% python3 -q
>>> import numpy as np
>>> np.set_printoptions(precision=3, suppress=True, linewidth=140)
>>> rnd = lambda a: np.round(a, 3) + 0
>>> arr = np.array([[-0.6, -0.8, 0.0],
...     [-0.8, 0.9, -1.9],
...     [0.2, 1.8, 0.2],
...     [-1.2, 1.5, -0.4],
...     [-0.5, -0.2, -1.4],
...     [-0.1, 0.1, 0.1],
...     [0.6, -0.7, -1.7],
...     [0.0, 1.4, 1.3],
...     [1.7, -0.8, -0.1],
...     [1.8, 1.5, 0.1],
...     [-0.3, 0.3, -0.3],
...     [-2.0, 0.2, 1.3],
...     [-0.1, 0.6, -0.2],
...     [-1.0, -0.7, 0.6],
...     [-0.1, -2.1, 0.6],
...     [-0.1, 0.7, 1.3],
...     [-2.3, -0.9, -0.2],
...     [-0.9, -1.2, 0.7],
...     [0.6, 0.8, 1.5],
...     [-0.3, 0.3, 0.6],
...     [0.3, 0.5, -1.7],
...     [0.0, 0.4, -1.0],
...     [0.4, -0.4, 0.1],
...     [0.6, -2.5, -1.1],
...     [-1.2, 0.3, -0.8],
...     [0.4, 0.5, 0.7],
...     [-0.5, 0.2, -1.3],
...     [1.2, -0.2, 1.2]])
>>> rng = np.random.default_rng(76257)
>>> arr[:, 2] = 4 * arr[:, 0] + 0.02 * rng.normal(size=28)
>>> rnd(arr)
array([[-0.6  , -0.8  , -2.39 ],
       [-0.8  ,  0.9  , -3.16 ],
       [ 0.2  ,  1.8  ,  0.815],
       [-1.2  ,  1.5  , -4.796],
       [-0.5  , -0.2  , -1.985],
       [-0.1  ,  0.1  , -0.414],
       [ 0.6  , -0.7  ,  2.421],
       [ 0.   ,  1.4  ,  0.014],
       [ 1.7  , -0.8  ,  6.803],
       [ 1.8  ,  1.5  ,  7.174],
       [-0.3  ,  0.3  , -1.233],
       [-2.   ,  0.2  , -8.004],
       [-0.1  ,  0.6  , -0.409],
       [-1.   , -0.7  , -4.011],
       [-0.1  , -2.1  , -0.45 ],
       [-0.1  ,  0.7  , -0.376],
       [-2.3  , -0.9  , -9.203],
       [-0.9  , -1.2  , -3.612],
       [ 0.6  ,  0.8  ,  2.343],
       [-0.3  ,  0.3  , -1.15 ],
       [ 0.3  ,  0.5  ,  1.192],
       [ 0.   ,  0.4  ,  0.013],
       [ 0.4  , -0.4  ,  1.619],
       [ 0.6  , -2.5  ,  2.38 ],
       [-1.2  ,  0.3  , -4.791],
       [ 0.4  ,  0.5  ,  1.56 ],
       [-0.5  ,  0.2  , -1.993],
       [ 1.2  , -0.2  ,  4.787]])
>>> # column 2 is much longer than the rest
>>> W2 = arr[[10, 0]].astype(float)
>>> for _ in range(7):
...     lab = np.linalg.norm(arr[:, None] - W2, axis=-1).argmin(axis=1)
...     W2 = np.array([arr[lab == j].mean(axis=0) for j in range(2)])
... 
>>> lab
array([1, 1, 0, 1, 1, 0, 0, 0, 0, 0, 0, 1, 0, 1, 0, 0, 1, 1, 0, 0, 0, 0, 0, 0, 1, 0, 1, 0])
>>> rnd(W2[1] - W2[0])
array([-1.478, -0.192, -5.899])
>>> rnd(W2)
array([[ 0.378,  0.122,  1.505],
       [-1.1  , -0.07 , -4.395]])
>>> x = np.array([-2, -3, 1])
>>> rnd((W2 * x).sum(axis=1))
array([ 0.383, -1.985])
>>> np.linalg.norm(W2 @ x) <= np.linalg.norm(W2, 2) * np.linalg.norm(x) + 1e-9
np.True_
>>> rnd(W2 @ np.eye(3)[1])
array([ 0.122, -0.07 ])
>>> np.sign((W2 @ x).round(6))
array([ 1., -1.])
>>> rnd(np.einsum("ij,j->i", W2, x))
array([ 0.383, -1.985])
>>> q, r_ = np.linalg.qr(arr)
>>> rnd(q.T @ q)
array([[1., 0., 0.],
       [0., 1., 0.],
       [0., 0., 1.]])
>>> np.allclose(r_.T @ r_, arr.T @ arr)
True
>>> q.shape, r_.shape
((28, 3), (3, 3))
>>> rnd(np.abs(np.diag(r_)))
array([4.98 , 5.327, 0.123])
>>> lab = arr[:, 2] > np.median(arr[:, 2])
>>> r0 = arr[lab].mean(axis=0) - arr[~lab].mean(axis=0)
>>> lab.astype(int)
array([0, 0, 1, 0, 0, 0, 1, 1, 1, 1, 0, 0, 1, 0, 0, 1, 0, 0, 1, 0, 1, 1, 1, 1, 0, 1, 0, 1])
>>> ((arr - arr.mean(axis=0)) @ r0 > 0).astype(int)
array([0, 0, 1, 0, 0, 1, 1, 1, 1, 1, 0, 0, 1, 0, 1, 1, 0, 0, 1, 0, 1, 1, 1, 1, 0, 1, 0, 1])
>>> np.argsort(-np.abs(r0).round(6), kind="stable")
array([2, 0, 1])
>>> E = -2 * np.eye(3) + np.ones((3, 3))
>>> E
array([[-1.,  1.,  1.],
       [ 1., -1.,  1.],
       [ 1.,  1., -1.]])
>>> # symmetric, so the eigenvalues are real
>>> q, V = np.linalg.qr(E[:, :1])[0], np.linalg.qr(E[:, 1:])[0]
>>> s = np.linalg.svd(q.T @ V, compute_uv=False)
>>> rnd(np.degrees(np.arccos(s.clip(0, 1))))
array([54.736])
>>> X = np.load("mat.npy")
>>> X
array([[5, 0, 0],
       [0, 3, 0],
       [0, 0, 3]])
>>> np.kron(np.eye(2, dtype=int), X)
array([[5, 0, 0, 0, 0, 0],
       [0, 3, 0, 0, 0, 0],
       [0, 0, 3, 0, 0, 0],
       [0, 0, 0, 5, 0, 0],
       [0, 0, 0, 0, 3, 0],
       [0, 0, 0, 0, 0, 3]])
>>> rnd(np.linalg.det(X.T))
np.float64(45.0)
>>> rnd(np.linalg.eigvals(X))
array([5., 3., 3.])
>>> rnd(np.linalg.eigvals(X).sum().real)
np.float64(11.0)
>>> rnd(np.linalg.det(2 * X)), rnd(np.linalg.det(X))
(np.float64(360.0), np.float64(45.0))
>>> np.einsum("ij,ji->", X, X)
np.int64(43)
>>> np.poly(X)
array([  1., -11.,  39., -45.])
